In [1]: import numpy as np

In [2]: np.set_printoptions(suppress=True, linewidth=100)

In [3]: feats = np.loadtxt("data.csv", delimiter=",")

In [4]: print(feats)
[[ 9. -6.  0.  2.]
 [-6. 14.  0. -3.]
 [ 0.  0.  5.  0.]
 [ 2. -3.  0.  6.]]

In [5]: rng = np.random.default_rng(863416)

In [6]: M2 = feats + rng.integers(-2, 3, (4, 1)) @ rng.integers(-2, 3, (1, 4))

In [7]: print(M2)
[[ 7. -2. -2. -2.]
 [-7. 16. -1. -5.]
 [-2.  4.  3. -4.]
 [ 1. -1. -1.  4.]]

In [8]: print(np.linalg.matrix_rank(M2 - feats, tol=1e-8))
1

In [9]: low = np.linalg.cholesky(feats)

In [10]: print(np.round(low @ low.T, 1))
[[ 9. -6.  0.  2.]
 [-6. 14.  0. -3.]
 [ 0.  0.  5.  0.]
 [ 2. -3.  0.  6.]]

In [11]: print(np.round(np.diag(low) ** 2, 1))
[ 9.  10.   5.   5.3]

In [12]: print(np.prod(np.diag(low)) ** 2, round(np.linalg.det(feats), 1))
2375.0 2375.0

In [13]: print(low.round(1))
[[ 3.   0.   0.   0. ]
 [-2.   3.2  0.   0. ]
 [ 0.   0.   2.2  0. ]
 [ 0.7 -0.5  0.   2.3]]

In [14]: vals, evecs = np.linalg.eigh(feats)

In [15]: x0 = np.array([2, 2, 4, 4])

In [16]: print(x0 @ feats @ x0)
204.0

In [17]: print(round(np.linalg.norm(feats, 2), 1))
19.0

In [18]: print(round(np.linalg.norm(feats[1] - feats[2]), 1))
16.3

In [19]: print(np.round(np.linalg.norm(feats, 1), 1), round(np.linalg.norm(feats, np.inf), 1))
23.0 23.0

In [20]: print(np.round(np.linalg.norm(feats, axis=1), 1))
[11.  15.5  5.   7. ]

In [21]: m1 = np.tril(np.array([[-3, 2, -3, 1], [3, 2, 2, 2], [-2, 3, 3, -2], [2, 2, 1, 1]]), -1) + np.eye(4, dtype=int)

In [22]: print(m1)
[[ 1  0  0  0]
 [ 3  1  0  0]
 [-2  3  1  0]
 [ 2  2  1  1]]

In [23]: # triangular

In [24]: print(m1 @ m1)
[[1 0 0 0]
 [6 1 0 0]
 [5 6 1 0]
 [8 7 2 1]]

In [25]: print(np.prod(np.diag(m1)), round(float(np.linalg.det(m1)), 1))
1 1.0

In [26]: print(np.linalg.matrix_rank(m1 - m1[0, 0] * np.eye(4)))
3

In [27]: M = np.load("layer1.npy")

In [28]: print(M.round(1) + 0)
[[0.1 0.  0.1 0.1 0.  0.2 0.1]
 [0.  0.  0.  0.  0.  0.1 0. ]
 [0.1 0.  0.1 0.2 0.  0.3 0.1]
 [0.1 0.  0.2 0.3 0.  0.4 0.1]
 [0.  0.  0.  0.  0.  0.1 0. ]
 [0.2 0.1 0.3 0.4 0.1 0.5 0.2]
 [0.1 0.  0.1 0.1 0.  0.2 0.1]]

In [29]: # symmetric, so the eigenvalues are real

In [30]: M2 = M / np.sqrt((M ** 2).mean(axis=1, keepdims=True))

In [31]: print(np.round(M - M.mean(axis=1, keepdims=True), 1) + 0)
[[ 0.  -0.1  0.   0.  -0.1  0.1  0. ]
 [ 0.   0.   0.   0.   0.   0.   0. ]
 [ 0.  -0.1  0.   0.1 -0.1  0.1  0. ]
 [ 0.  -0.1  0.   0.1 -0.1  0.2  0. ]
 [ 0.   0.   0.   0.   0.   0.   0. ]
 [-0.1 -0.2  0.   0.1 -0.2  0.2 -0.1]
 [ 0.  -0.1  0.   0.  -0.1  0.1  0. ]]

In [32]: print(np.linalg.matrix_rank(M - M.mean(axis=1, keepdims=True)))
1

In [33]: print(M2[3].round(1))
[0.6 0.2 1.  1.4 0.2 1.8 0.6]

In [34]: def softmax(z):
    ...:     e = np.exp(z - z.max(axis=-1, keepdims=True))
    ...:     return e / e.sum(axis=-1, keepdims=True)
    ...: 

In [35]: print(np.round(softmax(M).sum(axis=1), 1))
[1. 1. 1. 1. 1. 1. 1.]

In [36]: print(np.round(softmax(M[2]), 1))
[0.1 0.1 0.1 0.2 0.1 0.2 0.1]

In [37]: scores = M @ M.T / np.sqrt(7)

In [38]: print(np.round(softmax(scores + np.triu(np.full(scores.shape, -np.inf), 1)), 1))
[[1.  0.  0.  0.  0.  0.  0. ]
 [0.5 0.5 0.  0.  0.  0.  0. ]
 [0.3 0.3 0.3 0.  0.  0.  0. ]
 [0.2 0.2 0.3 0.3 0.  0.  0. ]
 [0.2 0.2 0.2 0.2 0.2 0.  0. ]
 [0.2 0.2 0.2 0.2 0.2 0.2 0. ]
 [0.1 0.1 0.1 0.1 0.1 0.1 0.1]]

In [39]: print(np.round(softmax(scores), 1))
[[0.1 0.1 0.1 0.1 0.1 0.1 0.1]
 [0.1 0.1 0.1 0.1 0.1 0.1 0.1]
 [0.1 0.1 0.1 0.1 0.1 0.2 0.1]
 [0.1 0.1 0.1 0.1 0.1 0.2 0.1]
 [0.1 0.1 0.1 0.1 0.1 0.1 0.1]
 [0.1 0.1 0.1 0.2 0.1 0.2 0.1]
 [0.1 0.1 0.1 0.1 0.1 0.1 0.1]]

In [40]: print(np.round(softmax(scores)[2] @ M, 1) + 0)
[0.1 0.  0.1 0.2 0.  0.2 0.1]

In [41]: print(softmax(scores).round(6).argmax(axis=1))
[5 5 5 5 5 5 5]

In [42]: C2 = M.T @ M

In [43]: print(np.round(np.linalg.svd(M, compute_uv=False) ** 2, 1) + 0)
[1. 0. 0. 0. 0. 0. 0.]

In [44]: print((M @ M.T).shape)
(7, 7)

In [45]: print(C2.round(1) + 0)
[[0.1 0.  0.1 0.1 0.  0.2 0.1]
 [0.  0.  0.  0.  0.  0.1 0. ]
 [0.1 0.  0.1 0.2 0.  0.3 0.1]
 [0.1 0.  0.2 0.3 0.  0.4 0.1]
 [0.  0.  0.  0.  0.  0.1 0. ]
 [0.2 0.1 0.3 0.4 0.1 0.5 0.2]
 [0.1 0.  0.1 0.1 0.  0.2 0.1]]

In [46]: print(np.round(np.diag(C2), 1) + 0)
[0.1 0.  0.1 0.3 0.  0.5 0.1]

In [47]: print(np.trace(C2), np.round((M ** 2).sum(), 1))
1.0 1.0

In [48]: print(np.round(np.linalg.eigvalsh(C2)[::-1], 1) + 0)
[1. 0. 0. 0. 0. 0. 0.]

In [49]: f = np.array([-2, -1, 2, -1, 1, 0, 1])

In [50]: r1 = np.array([1, -1, 1, 0, 1, 1, 0, 2, 2, 0, 0])

In [51]: K = np.outer(f, r1)

In [52]: print(K)
[[-2  2 -2  0 -2 -2  0 -4 -4  0  0]
 [-1  1 -1  0 -1 -1  0 -2 -2  0  0]
 [ 2 -2  2  0  2  2  0  4  4  0  0]
 [-1  1 -1  0 -1 -1  0 -2 -2  0  0]
 [ 1 -1  1  0  1  1  0  2  2  0  0]
 [ 0  0  0  0  0  0  0  0  0  0  0]
 [ 1 -1  1  0  1  1  0  2  2  0  0]]

In [53]: # looks like rank 1

In [54]: M2 = np.array([[-2, -4],
    ...:     [-5, -1],
    ...:     [2, 0],
    ...:     [5, -8],
    ...:     [-9, -7],
    ...:     [0, -6],
    ...:     [5, 5],
    ...:     [-2, 0],
    ...:     [5, -1],
    ...:     [-6, -8],
    ...:     [-9, 8]])

In [55]: print(np.einsum("ik,kj->ji", K, M2))
[[ -4  -2   4  -2   2   0   2]
 [ 36  18 -36  18 -18   0 -18]]

In [56]: print(M2.T @ K.T)
[[ -4  -2   4  -2   2   0   2]
 [ 36  18 -36  18 -18   0 -18]]

In [57]: print(np.linalg.matrix_rank(K @ M2))
1

In [58]: print(np.einsum("ij->j", K))
[0 0 0 0 0 0 0 0 0 0 0]

In [59]: print(np.linalg.matrix_rank(K, rtol=0.1))
1

In [60]: print([round(float(x), 1) for x in np.linalg.svd(K, compute_uv=False)[:3]])
[12.5, 0.0, 0.0]

In [61]: Uu, s, vt = np.linalg.svd(K)

In [62]: evecs = vt[:(s > 1e-8).sum()]

In [63]: x0 = K[6] + -3 * K[4] + rng.integers(2) * np.eye(11)[5]

In [64]: print(x0)
[-2.  2. -2.  0. -2. -1.  0. -4. -4.  0.  0.]

In [65]: print(np.linalg.matrix_rank(np.vstack([K, x0])))
2

In [66]: print(round(np.linalg.norm(x0 - evecs.T @ evecs @ x0), 1))
1.0

In [67]: print(np.allclose(evecs.T @ evecs @ x0, x0))
False

In [68]: print(np.round(evecs.T @ evecs, 1))
[[ 0.1 -0.1  0.1  0.   0.1  0.1  0.   0.2  0.2  0.   0. ]
 [-0.1  0.1 -0.1  0.  -0.1 -0.1  0.  -0.2 -0.2  0.   0. ]
 [ 0.1 -0.1  0.1  0.   0.1  0.1  0.   0.2  0.2  0.   0. ]
 [ 0.   0.   0.   0.   0.   0.   0.   0.   0.   0.   0. ]
 [ 0.1 -0.1  0.1  0.   0.1  0.1  0.   0.2  0.2  0.   0. ]
 [ 0.1 -0.1  0.1  0.   0.1  0.1  0.   0.2  0.2  0.   0. ]
 [ 0.   0.   0.   0.   0.   0.   0.   0.   0.   0.   0. ]
 [ 0.2 -0.2  0.2  0.   0.2  0.2  0.   0.3  0.3  0.   0. ]
 [ 0.2 -0.2  0.2  0.   0.2  0.2  0.   0.3  0.3  0.   0. ]
 [ 0.   0.   0.   0.   0.   0.   0.   0.   0.   0.   0. ]
 [ 0.   0.   0.   0.   0.   0.   0.   0.   0.   0.   0. ]]

In [69]: E = np.loadtxt("out11.csv", delimiter=",")

In [70]: print(E)
[[-3.  0.  4. -6.  0. -6.  1. -5.  6. -7.]
 [-1. -2.  6.  3.  2.  1.  0. -2. -5.  0.]
 [ 3. -3.  2.  0. -1. -1.  0. -3. -2.  2.]
 [ 3. -2. -1.  4.  4. -2.  0. -4. -5. -3.]
 [-3. -4.  0. -4.  1.  3. -6. -3. -1.  3.]
 [ 0. -4. -2.  0.  1.  4.  2. -3.  0. -1.]
 [ 1.  2.  3. -5.  3. -7. -4. -3.  1. -4.]
 [-4.  2.  3. -3.  1. -2. -6.  1. -1.  1.]
 [-2. -1.  1.  2.  2.  2. -5. -3. -5.  4.]
 [ 1. -7. -1.  1.  2.  0. -5. -1.  0. -2.]
 [ 1.  2.  0. -3.  0. -2. -3.  0. -1.  2.]
 [-2. -2. -1.  1.  3. -6. -5. -1.  1. -7.]
 [ 0. -4. -4. -1.  1.  0. -4.  0.  2. -1.]
 [ 2.  4.  0. -5.  3. -4. -2. -3.  0. -1.]
 [-1. -1.  4. -4.  1. -3.  2. -6.  3. -5.]
 [-2. -4.  0.  4.  5.  5. -3.  0. -4. -1.]
 [-1. -6. -1.  3.  4.  6. -5. -1. -4.  2.]
 [ 2.  0. -1. -3.  2. -1. -1. -4.  1.  0.]
 [ 0.  0.  0.  0.  0.  0.  0.  0.  0.  0.]]

In [71]: x0 = np.array([-2, 9, 9, 2])

In [72]: rhs = m1 @ x0

In [73]: coef, lr = np.zeros(4), 1 / np.linalg.norm(m1, 2) ** 2

In [74]: for i in range(4):
    ...:     coef -= lr * m1.T @ (m1 @ coef - rhs)
    ...:     if i % 1 == 0: print(i, round(np.linalg.norm(m1 @ coef - rhs), 1))
    ...: 
0 8.1
1 2.8
2 2.4
3 2.3

In [75]: print(coef.round(1))
[-2.1 10.8  4.2  1.8]

In [76]: idx = rng.permutation(10)

In [77]: M2 = E[:, idx] * rng.choice([-1, 1], 10)

In [78]: print(M2)
[[-6. -4. -5. -6.  6.  1.  7. -0.  3.  0.]
 [ 3. -6. -2.  5. -1.  0. -0.  2.  1.  2.]
 [ 0. -2. -3.  2.  1.  0. -2.  3. -3. -1.]
 [ 4.  1. -4.  5.  2.  0.  3.  2. -3.  4.]
 [-4. -0. -3.  1. -3. -6. -3.  4.  3.  1.]
 [ 0.  2. -3. -0. -4.  2.  1.  4. -0.  1.]
 [-5. -3. -3. -1.  7. -4.  4. -2. -1.  3.]
 [-3. -3.  1.  1.  2. -6. -1. -2.  4.  1.]
 [ 2. -1. -3.  5. -2. -5. -4.  1.  2.  2.]
 [ 1.  1. -1. -0. -0. -5.  2.  7. -1.  2.]
 [-3. -0.  0.  1.  2. -3. -2. -2. -1.  0.]
 [ 1.  1. -1. -1.  6. -5.  7.  2.  2.  3.]
 [-1.  4.  0. -2. -0. -4.  1.  4. -0.  1.]
 [-5. -0. -3. -0.  4. -2.  1. -4. -2.  3.]
 [-4. -4. -6. -3.  3.  2.  5.  1.  1.  1.]
 [ 4. -0.  0.  4. -5. -3.  1.  4.  2.  5.]
 [ 3.  1. -1.  4. -6. -5. -2.  6.  1.  4.]
 [-3.  1. -4. -1.  1. -1. -0. -0. -2.  2.]
 [ 0. -0.  0. -0. -0.  0. -0. -0. -0.  0.]]

In [79]: Uu, _, vt = np.linalg.svd(E.T @ M2)

In [80]: print(idx)
[3 2 7 8 5 6 9 1 0 4]

In [81]: P = M2 @ np.linalg.solve(M2.T @ M2, M2.T)

In [82]: print(np.allclose(P @ P, P))
True

In [83]: print(np.round(np.trace(P), 1))
10.0

In [84]: print(np.round(np.linalg.eigvalsh(P), 1) + 0)
[0. 0. 0. 0. 0. 0. 0. 0. 0. 1. 1. 1. 1. 1. 1. 1. 1. 1. 1.]

In [85]: print(np.round(np.diag(P), 1))
[0.6 0.6 0.6 0.7 0.6 0.5 0.5 0.5 0.8 0.6 0.3 0.6 0.5 0.5 0.5 0.5 0.4 0.5 0. ]

In [86]: mat = np.load("run13.npy")

In [87]: print(mat)
[[5. 1. 0. 0. 0. 0.]
 [0. 5. 1. 0. 0. 0.]
 [0. 0. 5. 1. 0. 0.]
 [0. 0. 0. 5. 1. 0.]
 [0. 0. 0. 0. 5. 1.]
 [0. 0. 0. 0. 0. 5.]]

In [88]: # triangular, det is the product of the diagonal

In [89]: mat[:, 6]
Traceback (most recent call last):
  Cell In[89], line 1
    mat[:, 6]
IndexError: index 6 is out of bounds for axis 1 with size 6


In [90]: print(mat - mat[0])
[[ 0.  0.  0.  0.  0.  0.]
 [-5.  4.  1.  0.  0.  0.]
 [-5. -1.  5.  1.  0.  0.]
 [-5. -1.  0.  5.  1.  0.]
 [-5. -1.  0.  0.  5.  1.]
 [-5. -1.  0.  0.  0.  5.]]

In [91]: print(np.unravel_index(np.abs(mat).argmax(), mat.shape))
(np.int64(0), np.int64(0))

In [92]: print(round(float(np.linalg.norm(mat)), 1))
12.4

In [93]: print(np.linalg.matrix_rank(mat))
6

In [94]: print(np.round(np.linalg.svd(mat, compute_uv=False), 1))
[5.9 5.7 5.3 4.8 4.4 4.1]

In [95]: print(np.count_nonzero(mat))
11

In [96]: print(mat.sum(axis=0))
[5. 6. 6. 6. 6. 6.]

In [97]: print(np.round(mat.mean(axis=0), 1))
[0.8 1.  1.  1.  1.  1. ]
